% ipython --no-banner

In [1]: import numpy as np

In [2]: np.set_printoptions(suppress=True, linewidth=140)

In [3]: J = np.load("dump.npy")

In [4]: J
Out[4]: 
array([[5, 0, 0],
       [5, 0, 0],
       [1, 2, 5]])

In [5]: # rank 2

In [6]: Uu, sig, vt = np.linalg.svd(J)

In [7]: sig.round(2) + 0
Out[7]: array([7.23, 5.27, 0.  ])

In [8]: M2 = Uu[:, :2] @ np.diag(sig[:2]) @ vt[:2]

In [9]: np.linalg.matrix_rank(M2)
Out[9]: np.int64(2)

In [10]: np.linalg.matrix_rank(J, rtol=0.05)
Out[10]: np.int64(2)

In [11]: np.diff(J, axis=0)
Out[11]: 
array([[ 0,  0,  0],
       [-4,  2,  5]])

In [12]: J.shape
Out[12]: (3, 3)

In [13]: np.round(J.mean(axis=0), 2)
Out[13]: array([3.67, 0.67, 1.67])

In [14]: np.abs(J).max()
Out[14]: np.int64(5)

In [15]: np.unravel_index(np.abs(J).argmax(), J.shape)
Out[15]: (np.int64(0), np.int64(0))

In [16]: np.round(np.linalg.svd(J, compute_uv=False), 2) + 0
Out[16]: array([7.23, 5.27, 0.  ])

In [17]: J.sum(axis=0)
Out[17]: array([11,  2,  5])

In [18]: np.count_nonzero(J)
Out[18]: np.int64(5)

In [19]: J.sum(axis=1)
Out[19]: array([5, 5, 8])

In [20]: np.linalg.matrix_rank(J)
Out[20]: np.int64(2)

In [21]: Uu, sig, vt = np.linalg.svd(J, full_matrices=False)

In [22]: np.round(Uu.T @ J @ vt.T, 2) + 0
Out[22]: 
array([[7.23, 0.  , 0.  ],
       [0.  , 5.27, 0.  ],
       [0.  , 0.  , 0.  ]])

In [23]: Uu.shape, sig.shape, vt.shape
Out[23]: ((3, 3), (3,), (3, 3))

In [24]: np.abs(Uu[:, 0]).round(6).argmax()
Out[24]: np.int64(0)

In [25]: np.round(np.cumsum(sig ** 2) / np.sum(sig ** 2), 2)
Out[25]: array([0.65, 1.  , 1.  ])

In [26]: np.round(sig / sig[0], 2) + 0
Out[26]: array([1.  , 0.73, 0.  ])

In [27]: round(float(np.sqrt((sig ** 2).sum())), 2), round(np.linalg.norm(J), 2)
Out[27]: (8.94, np.float64(8.94))

In [28]: np.round(np.abs(vt[0]), 2)
Out[28]: array([0.97, 0.08, 0.21])

In [29]: np.round(np.trace(np.linalg.pinv(J) @ J), 2)
Out[29]: np.float64(2.0)

In [30]: np.round(J @ np.linalg.pinv(J) @ J, 2) + 0
Out[30]: 
array([[5., 0., 0.],
       [5., 0., 0.],
       [1., 2., 5.]])

In [31]: np.unique(J.round(6), axis=0).shape
Out[31]: (2, 3)

In [32]: def softmax(z):
    ...:     e = np.exp(z - z.max(axis=-1, keepdims=True))
    ...:     return e / e.sum(axis=-1, keepdims=True)
    ...: 

In [33]: np.round(softmax(J[2] + 3), 2)
Out[33]: array([0.02, 0.05, 0.94])

In [34]: np.round(softmax(10 * J[2]), 2) + 0
Out[34]: array([0., 0., 1.])

In [35]: np.round(softmax(J).sum(axis=1), 2)
Out[35]: array([1., 1., 1.])

In [36]: att = J @ J.T / np.sqrt(3)

In [37]: np.round(softmax(att + np.triu(np.full(att.shape, -np.inf), 1)), 2) + 0
Out[37]: 
array([[1. , 0. , 0. ],
       [0.5, 0.5, 0. ],
       [0. , 0. , 1. ]])

In [38]: np.round(softmax(att), 2) + 0
Out[38]: 
array([[0.5, 0.5, 0. ],
       [0.5, 0.5, 0. ],
       [0. , 0. , 1. ]])

In [39]: m1 = np.array([[1, -1, 3], [-1, 1, -3], [3, -3, 9]])

In [40]: # null space of dimension 2

In [41]: Uu, sig, vt = np.linalg.svd(m1)

In [42]: evecs = vt[:(sig > 1e-8).sum()]

In [43]: rng = np.random.default_rng(322672)

In [44]: x0 = m1[1] + 5 * m1[0] + rng.integers(2) * np.eye(3)[1]

In [45]: x0
Out[45]: array([ 4., -3., 12.])

In [46]: np.round(evecs.T @ evecs, 2)
Out[46]: 
array([[ 0.09, -0.09,  0.27],
       [-0.09,  0.09, -0.27],
       [ 0.27, -0.27,  0.82]])

In [47]: np.round(np.diag(evecs.T @ evecs), 2)
Out[47]: array([0.09, 0.09, 0.82])

In [48]: np.linalg.matrix_rank(np.vstack([m1, x0]))
Out[48]: np.int64(2)

In [49]: round(float(np.linalg.norm(x0 - evecs.T @ evecs @ x0)), 2)
Out[49]: 0.95

In [50]: round(float(np.trace(np.linalg.pinv(m1) @ m1)), 2)
Out[50]: 1.0

In [51]: M2 = m1 + rng.integers(-2, 3, (3, 1)) @ rng.integers(-2, 3, (1, 3))

In [52]: M2
Out[52]: 
array([[-1, -5,  1],
       [-1,  1, -3],
       [ 4, -1, 10]])

In [53]: np.round(np.linalg.svd(M2 - m1, compute_uv=False), 2) + 0
Out[53]: array([5.48, 0.  , 0.  ])

In [54]: X = np.maximum(np.array([[1],
    ...:     [2],
    ...:     [-1],
    ...:     [-2],
    ...:     [1],
    ...:     [-1],
    ...:     [2],
    ...:     [0],
    ...:     [-2],
    ...:     [-2],
    ...:     [0],
    ...:     [-2],
    ...:     [-2],
    ...:     [-1],
    ...:     [0],
    ...:     [0],
    ...:     [-2]]) @ np.array([[5, 3, 3]]) + np.array([0, -2, 0]), 0)

In [55]: X
Out[55]: 
array([[ 5,  1,  3],
       [10,  4,  6],
       [ 0,  0,  0],
       [ 0,  0,  0],
       [ 5,  1,  3],
       [ 0,  0,  0],
       [10,  4,  6],
       [ 0,  0,  0],
       [ 0,  0,  0],
       [ 0,  0,  0],
       [ 0,  0,  0],
       [ 0,  0,  0],
       [ 0,  0,  0],
       [ 0,  0,  0],
       [ 0,  0,  0],
       [ 0,  0,  0],
       [ 0,  0,  0]])

In [56]: # null space of dimension 1

In [57]: Uu, sig, vt = np.linalg.svd(X)

In [58]: evecs = vt[:(sig > 1e-8).sum()]

In [59]: x0 = X[13] + 3 * X[11] + rng.integers(2) * np.eye(3)[2]

In [60]: x0
Out[60]: array([0., 0., 1.])

In [61]: np.round(evecs.T @ evecs, 2) + 0
Out[61]: 
array([[0.74, 0.  , 0.44],
       [0.  , 1.  , 0.  ],
       [0.44, 0.  , 0.26]])

In [62]: np.round(np.linalg.norm(x0 - evecs.T @ evecs @ x0), 2)
Out[62]: np.float64(0.86)

In [63]: np.round(np.diag(evecs.T @ evecs), 2)
Out[63]: array([0.74, 1.  , 0.26])

In [64]: np.linalg.matrix_rank(np.vstack([X, x0]))
Out[64]: np.int64(3)
